% ipython --no-banner

In [1]: import numpy as np

In [2]: np.set_printoptions(precision=3, suppress=True, linewidth=160)

In [3]: other = np.array([[1, 2, 3, 3, -3, -3, 1, -2, 2],
   ...:     [1, 2, 3, -2, -2, 1, -1, 3, 2],
   ...:     [-3, -2, 1, -3, 0, 0, 3, 2, 2],
   ...:     [0, -3, -1, -3, 1, 2, -1, 0, 1],
   ...:     [-2, 0, -1, -2, 2, -3, -2, 3, 2],
   ...:     [1, 2, -1, 1, -3, 0, 3, -1, -3],
   ...:     [1, 2, 2, -3, 2, -2, -3, 2, 1],
   ...:     [-1, 0, 2, 0, 3, 1, 2, -2, -3],
   ...:     [2, 3, 0, -1, 3, 1, -2, -3, -1]])

In [4]: K = np.triu(other, 1)

In [5]: K
Out[5]: 
array([[ 0,  2,  3,  3, -3, -3,  1, -2,  2],
       [ 0,  0,  3, -2, -2,  1, -1,  3,  2],
       [ 0,  0,  0, -3,  0,  0,  3,  2,  2],
       [ 0,  0,  0,  0,  1,  2, -1,  0,  1],
       [ 0,  0,  0,  0,  0, -3, -2,  3,  2],
       [ 0,  0,  0,  0,  0,  0,  3, -1, -3],
       [ 0,  0,  0,  0,  0,  0,  0,  2,  1],
       [ 0,  0,  0,  0,  0,  0,  0,  0, -3],
       [ 0,  0,  0,  0,  0,  0,  0,  0,  0]])

In [6]: rng = np.random.default_rng(456)

In [7]: labels = rng.permutation(9)

In [8]: labels
Out[8]: array([2, 0, 4, 3, 5, 6, 1, 7, 8])

In [9]: other = K[labels][:, labels]

In [10]: np.trace(other)
Out[10]: np.int64(0)

In [11]: np.round(np.linalg.det(other), 3), round(np.linalg.det(K[labels]), 3)
Out[11]: (np.float64(0.0), np.float64(0.0))

In [12]: [round(float(x), 3) for x in np.linalg.svd(K, compute_uv=False)[:3]]
Out[12]: [7.98, 7.231, 5.243]

In [13]: np.linalg.cond(K) > 100
Out[13]: np.True_

In [14]: vec = np.array([3, 2, 3, 2, 3, 1, 2, 0, 1])

In [15]: a = np.maximum(K @ vec, 0)

In [16]: K * (a > 1e-9)[:, None]
Out[16]: 
array([[ 0,  2,  3,  3, -3, -3,  1, -2,  2],
       [ 0,  0,  0,  0,  0,  0,  0,  0,  0],
       [ 0,  0,  0, -3,  0,  0,  3,  2,  2],
       [ 0,  0,  0,  0,  1,  2, -1,  0,  1],
       [ 0,  0,  0,  0,  0,  0,  0,  0,  0],
       [ 0,  0,  0,  0,  0,  0,  3, -1, -3],
       [ 0,  0,  0,  0,  0,  0,  0,  2,  1],
       [ 0,  0,  0,  0,  0,  0,  0,  0,  0],
       [ 0,  0,  0,  0,  0,  0,  0,  0,  0]])

In [17]: np.tanh(K @ vec)
Out[17]: array([ 1.   ,  0.   ,  0.964,  0.999, -1.   ,  0.995,  0.762, -0.995,  0.   ])

In [18]: K.T @ a
Out[18]: array([  0,  22,  33,  27, -29, -25,  22, -19,  22])

In [19]: np.flatnonzero(a > 1e-9)
Out[19]: array([0, 2, 3, 5, 6])

In [20]: arr = np.array([[6, 9, 6, 9], [3, 6, 3, 6], [4, 6, 0, 0], [2, 4, 0, 0]])

In [21]: np.trace(arr)
Out[21]: np.int64(12)

In [22]: (arr + arr.T) / 2
Out[22]: 
array([[6. , 6. , 5. , 5.5],
       [6. , 6. , 4.5, 5. ],
       [5. , 4.5, 0. , 0. ],
       [5.5, 5. , 0. , 0. ]])

In [23]: arr @ arr
Out[23]: 
array([[105, 180,  63, 108],
       [ 60, 105,  36,  63],
       [ 42,  72,  42,  72],
       [ 24,  42,  24,  42]])

In [24]: round(np.abs(np.linalg.eigvals(arr)).max(), 3)
Out[24]: np.float64(16.318)

In [25]: r0 = np.array([3, 3, 0, 3])

In [26]: other = arr + np.outer(r0, np.eye(4)[3])

In [27]: np.round(np.linalg.det(other) / np.linalg.det(arr), 3), np.round(1 + np.linalg.solve(arr, r0)[3], 3)
Out[27]: (np.float64(-1.0), np.float64(-1.0))

In [28]: np.linalg.matrix_rank(other - arr)
Out[28]: np.int64(1)

In [29]: other
Out[29]: 
array([[ 6.,  9.,  6., 12.],
       [ 3.,  6.,  3.,  9.],
       [ 4.,  6.,  0.,  0.],
       [ 2.,  4.,  0.,  3.]])

In [30]: np.allclose(K[:-1].T @ np.linalg.lstsq(K[:-1].T, K[-1])[0], K[-1])
Out[30]: True

In [31]: round(np.trace(np.linalg.pinv(K) @ K), 3)
Out[31]: np.float64(8.0)

In [32]: r0 = np.array([1, 2])

In [33]: np.cross(arr[2, :3], arr[1, :3])
Out[33]: array([ 18, -12,   6])

In [34]: np.correlate(arr[2], arr[1], "full")
Out[34]: array([24, 48, 42, 48, 18,  0,  0])

In [35]: np.array([np.convolve(row, r0, "same") for row in arr])
Out[35]: 
array([[ 6, 21, 24, 21],
       [ 3, 12, 15, 12],
       [ 4, 14, 12,  0],
       [ 2,  8,  8,  0]])

In [36]: labels = rng.integers(0, 3, 7)

In [37]: mat = (labels[:, None] == labels) * 3 + np.eye(7)

In [38]: mat
Out[38]: 
array([[4., 3., 3., 3., 0., 0., 0.],
       [3., 4., 3., 3., 0., 0., 0.],
       [3., 3., 4., 3., 0., 0., 0.],
       [3., 3., 3., 4., 0., 0., 0.],
       [0., 0., 0., 0., 4., 3., 3.],
       [0., 0., 0., 0., 3., 4., 3.],
       [0., 0., 0., 0., 3., 3., 4.]])

In [39]: vec = np.array([3, -2, 2, 5, -7, -7, 9])

In [40]: y = mat @ vec

In [41]: c, lr = np.zeros(7), 1 / np.linalg.norm(mat, 2) ** 2

In [42]: for i in range(30):
    ...:     c -= lr * mat.T @ (mat @ c - y)
    ...:     if i % 5 == 0: print(i, round(np.linalg.norm(mat @ c - y), 3))
    ...: 
0 18.255
5 13.534
10 13.138
15 12.753
20 12.381
25 12.019

In [43]: c
Out[43]: array([ 2.163,  1.348,  2.   ,  2.489, -2.536, -2.536,  0.073])

In [44]: np.round(np.linalg.cond(mat), 3)
Out[44]: np.float64(13.0)

In [45]: np.sort(np.linalg.eigvals(mat).real)
Out[45]: array([ 1.,  1.,  1.,  1.,  1., 10., 13.])

In [46]: np.flatnonzero(np.linalg.matrix_power((mat != 0) + (mat.T != 0) + np.eye(7), 7)[5])
Out[46]: array([4, 5, 6])

In [47]: np.round(np.linalg.det(mat), 3)
Out[47]: np.float64(130.0)

In [48]: mat @ mat
Out[48]: 
array([[43., 42., 42., 42.,  0.,  0.,  0.],
       [42., 43., 42., 42.,  0.,  0.,  0.],
       [42., 42., 43., 42.,  0.,  0.,  0.],
       [42., 42., 42., 43.,  0.,  0.,  0.],
       [ 0.,  0.,  0.,  0., 34., 33., 33.],
       [ 0.,  0.,  0.,  0., 33., 34., 33.],
       [ 0.,  0.,  0.,  0., 33., 33., 34.]])

In [49]: r0 = np.array([3, 3, 0])

In [50]: np.polyval(r0, mat[2])
Out[50]: array([36., 36., 60., 36.,  0.,  0.,  0.])

In [51]: np.array([np.convolve(row, r0, "same") for row in mat])
Out[51]: 
array([[21., 18., 18.,  9.,  0.,  0.,  0.],
       [21., 21., 18.,  9.,  0.,  0.,  0.],
       [18., 21., 21.,  9.,  0.,  0.,  0.],
       [18., 18., 21., 12.,  0.,  0.,  0.],
       [ 0.,  0.,  0., 12., 21., 18.,  9.],
       [ 0.,  0.,  0.,  9., 21., 21.,  9.],
       [ 0.,  0.,  0.,  9., 18., 21., 12.]])

In [52]: labels = rng.integers(0, 3, 8)

In [53]: F = np.triu((labels[:, None] == labels) & (rng.random((8, 8)) < 0.8), 1).astype(int)

In [54]: F += F.T

In [55]: F
Out[55]: 
array([[0, 1, 0, 0, 0, 1, 1, 1],
       [1, 0, 0, 0, 0, 1, 1, 1],
       [0, 0, 0, 0, 0, 0, 0, 0],
       [0, 0, 0, 0, 1, 0, 0, 0],
       [0, 0, 0, 1, 0, 0, 0, 0],
       [1, 1, 0, 0, 0, 0, 0, 1],
       [1, 1, 0, 0, 0, 0, 0, 1],
       [1, 1, 0, 0, 0, 1, 1, 0]])

In [56]: vec = np.array([2, -3, 4, 1, -1, 0, -3, 5])

In [57]: np.linalg.norm(F @ vec) <= np.linalg.norm(F, 2) * np.linalg.norm(vec) + 1e-9
Out[57]: np.True_

In [58]: F @ (2 * vec)
Out[58]: array([-2,  8,  0, -2,  2,  8,  8, -8])

In [59]: np.einsum("ij,j->i", F, vec)
Out[59]: array([-1,  4,  0, -1,  1,  4,  4, -4])

In [60]: F @ vec
Out[60]: array([-1,  4,  0, -1,  1,  4,  4, -4])

In [61]: F * vec
Out[61]: 
array([[ 0, -3,  0,  0,  0,  0, -3,  5],
       [ 2,  0,  0,  0,  0,  0, -3,  5],
       [ 0,  0,  0,  0,  0,  0,  0,  0],
       [ 0,  0,  0,  0, -1,  0,  0,  0],
       [ 0,  0,  0,  1,  0,  0,  0,  0],
       [ 2, -3,  0,  0,  0,  0,  0,  5],
       [ 2, -3,  0,  0,  0,  0,  0,  5],
       [ 2, -3,  0,  0,  0,  0, -3,  0]])
